% ipython --no-banner

In [1]: import numpy as np

In [2]: np.set_printoptions(precision=1, suppress=True, linewidth=140)

In [3]: J = np.load("case6.npy")

In [4]: J
Out[4]: 
array([[  1,  -3,   9, -27],
       [  1,  -2,   4,  -8],
       [  1,  -1,   1,  -1],
       [  1,   0,   0,   0],
       [  1,   1,   1,   1],
       [  1,   2,   4,   8],
       [  1,   3,   9,  27],
       [  1,   4,  16,  64]])

In [5]: hat = J @ np.linalg.solve(J.T @ J, J.T)

In [6]: np.allclose(hat @ hat, hat)
Out[6]: True

In [7]: M = np.array([[2, 2, 2, 2, 2],
   ...:     [2, 4, 4, 4, 4],
   ...:     [2, 4, 6, 6, 6],
   ...:     [2, 4, 6, 8, 8],
   ...:     [2, 4, 6, 8, 10]])

In [8]: M
Out[8]: 
array([[ 2,  2,  2,  2,  2],
       [ 2,  4,  4,  4,  4],
       [ 2,  4,  6,  6,  6],
       [ 2,  4,  6,  8,  8],
       [ 2,  4,  6,  8, 10]])

In [9]: q, R = np.linalg.qr(J)

In [10]: np.allclose(R.T @ R, J.T @ J)
Out[10]: True

In [11]: np.abs(np.diag(R))
Out[11]: array([ 2.8,  6.5, 13. , 24.4])

In [12]: x = np.ones(5)

In [13]: for _ in range(6):
    ...:     x = M @ x
    ...:     x /= np.linalg.norm(x)
    ...:     print(round(x @ M @ x, 1))
    ...: 
24.7
24.7
24.7
24.7
24.7
24.7

In [14]: round(float(np.linalg.eigvalsh(M)[-1]), 1)
Out[14]: 24.7

In [15]: A = np.load("data.npy")

In [16]: A
Out[16]: 
array([[ 5,  6,  7,  8],
       [ 9, 10, 11, 12],
       [13, 14, 15, 16],
       [17, 18, 19, 20],
       [21, 22, 23, 24],
       [25, 26, 27, 28],
       [29, 30, 31, 32],
       [33, 34, 35, 36]])

In [17]: Uu, sigma, VT = np.linalg.svd(A)

In [18]: np.argmax(sigma[:-1] / (sigma[1:] + 1e-6)) + 1
Out[18]: np.int64(2)

In [19]: Y = Uu[:, :2] @ np.diag(sigma[:2]) @ VT[:2]

In [20]: round(float(np.linalg.norm(A - Y, 2)), 1), round(float(sigma[2]), 1)
Out[20]: (0.0, 0.0)

In [21]: round(float(np.linalg.norm(A - Y) / np.linalg.norm(A)), 1)
Out[21]: 0.0

In [22]: Y
Out[22]: 
array([[ 5.,  6.,  7.,  8.],
       [ 9., 10., 11., 12.],
       [13., 14., 15., 16.],
       [17., 18., 19., 20.],
       [21., 22., 23., 24.],
       [25., 26., 27., 28.],
       [29., 30., 31., 32.],
       [33., 34., 35., 36.]])
